% ipython --no-banner

In [1]: import numpy as np

In [2]: from numpy import linalg as LA

In [3]: np.set_printoptions(precision=2, suppress=True, linewidth=140, legacy="1.25")

In [4]: mat = np.loadtxt("test15.csv", delimiter=",")

In [5]: mat
Out[5]: 
array([[-0.01,  2.93, -1.99],
       [ 0.02,  1.17, -0.82],
       [-0.01, -2.66,  1.83],
       [ 0.01, -1.93,  1.29],
       [ 0.  , -2.75,  1.85],
       [-0.01, -4.43,  2.95],
       [-0.02, -4.38,  2.9 ],
       [ 0.04,  1.65, -1.12],
       [-0.03,  5.28, -3.55],
       [ 0.02,  3.29, -2.18],
       [ 0.03,  4.06, -2.73],
       [-0.03, -2.7 ,  1.83],
       [ 0.  ,  6.15, -4.09],
       [-0.03, -7.11,  4.73],
       [ 0.  , -3.71,  2.5 ],
       [ 0.05,  4.2 , -2.8 ],
       [-0.02,  0.91, -0.61],
       [ 0.04, -0.54,  0.33],
       [-0.02, -4.34,  2.9 ],
       [-0.01, -5.43,  3.65],
       [-0.01,  0.97, -0.65],
       [ 0.01,  0.3 , -0.23],
       [ 0.04, -3.53,  2.35],
       [ 0.02,  2.23, -1.46],
       [ 0.  ,  3.68, -2.45]])

In [6]: G = np.cov(mat, rowvar=False)

In [7]: mat.std(axis=0)
Out[7]: array([0.02, 3.64, 2.44])

In [8]: G.shape
Out[8]: (3, 3)

In [9]: np.median(mat, axis=0)
Out[9]: array([ 0.  ,  0.3 , -0.23])

In [10]: np.corrcoef(mat.T)
Out[10]: 
array([[ 1.  ,  0.35, -0.35],
       [ 0.35,  1.  , -1.  ],
       [-0.35, -1.  ,  1.  ]])

In [11]: G.round(2) + 0
Out[11]: 
array([[ 0.  ,  0.03, -0.02],
       [ 0.03, 13.82, -9.24],
       [-0.02, -9.24,  6.18]])

In [12]: Xc = (mat - mat.mean(axis=0)) / mat.std(axis=0)

In [13]: print(Xc.std(axis=0))
[1. 1. 1.]

In [14]: c = LA.lstsq(np.delete(Xc, 1, axis=1), Xc[:, 1])[0]

In [15]: print(np.abs(c).argmax())
1

In [16]: d = LA.norm(mat[:, None] - mat[None], axis=-1)

In [17]: d.shape
Out[17]: (25, 25)

In [18]: print(d[:5, :5])
[[0.   2.11 6.77 5.86 6.86]
 [2.11 0.   4.66 3.75 4.74]
 [6.77 4.66 0.   0.91 0.09]
 [5.86 3.75 0.91 0.   0.99]
 [6.86 4.74 0.09 0.99 0.  ]]

In [19]: print(LA.matrix_rank(d ** 2))
5

In [20]: W2 = np.array([[9, 5, 9], [8, 5, 0]])

In [21]: rng = np.random.default_rng(213)

In [22]: J = rng.normal(size=(22, 2)) @ W2 + np.array([-2, -2, -2])

In [23]: J
Out[23]: 
array([[ -7.8 ,  -5.77,   0.15],
       [ -0.29,  -0.78,  -4.22],
       [-15.49, -10.5 ,  -1.11],
       [ 22.01,  12.33,   7.77],
       [ -8.11,  -5.91,  -0.62],
       [-19.83, -12.48, -11.55],
       [  5.64,   2.27,   5.38],
       [-18.36, -11.81,  -8.03],
       [-10.16,  -6.29, -13.61],
       [ -6.61,  -4.98,  -0.61],
       [  5.23,   2.17,   2.98],
       [ 21.71,  11.36,  19.08],
       [  5.39,   3.22, -10.7 ],
       [ -5.  ,  -4.05,   0.51],
       [ 13.22,   6.34,  14.92],
       [ 14.6 ,   7.35,  12.78],
       [-11.82,  -7.26, -14.62],
       [ -7.85,  -5.93,   1.98],
       [  4.9 ,   1.68,   7.14],
       [-21.96, -13.62, -14.22],
       [  7.2 ,   3.61,   0.06],
       [ 15.37,   7.56,  16.66]])

In [24]: Xc = (J - J.mean(axis=0)) / J.std(axis=0)

In [25]: np.argwhere(np.abs(Xc) > 2)
Out[25]: array([], shape=(0, 2), dtype=int64)

In [26]: c = LA.lstsq(np.delete(Xc, 1, axis=1), Xc[:, 1])[0]

In [27]: c
Out[27]: array([ 1.07, -0.09])

In [28]: 1 - np.var(Xc[:, 1] - np.delete(Xc, 1, axis=1) @ c)
Out[28]: 1.0
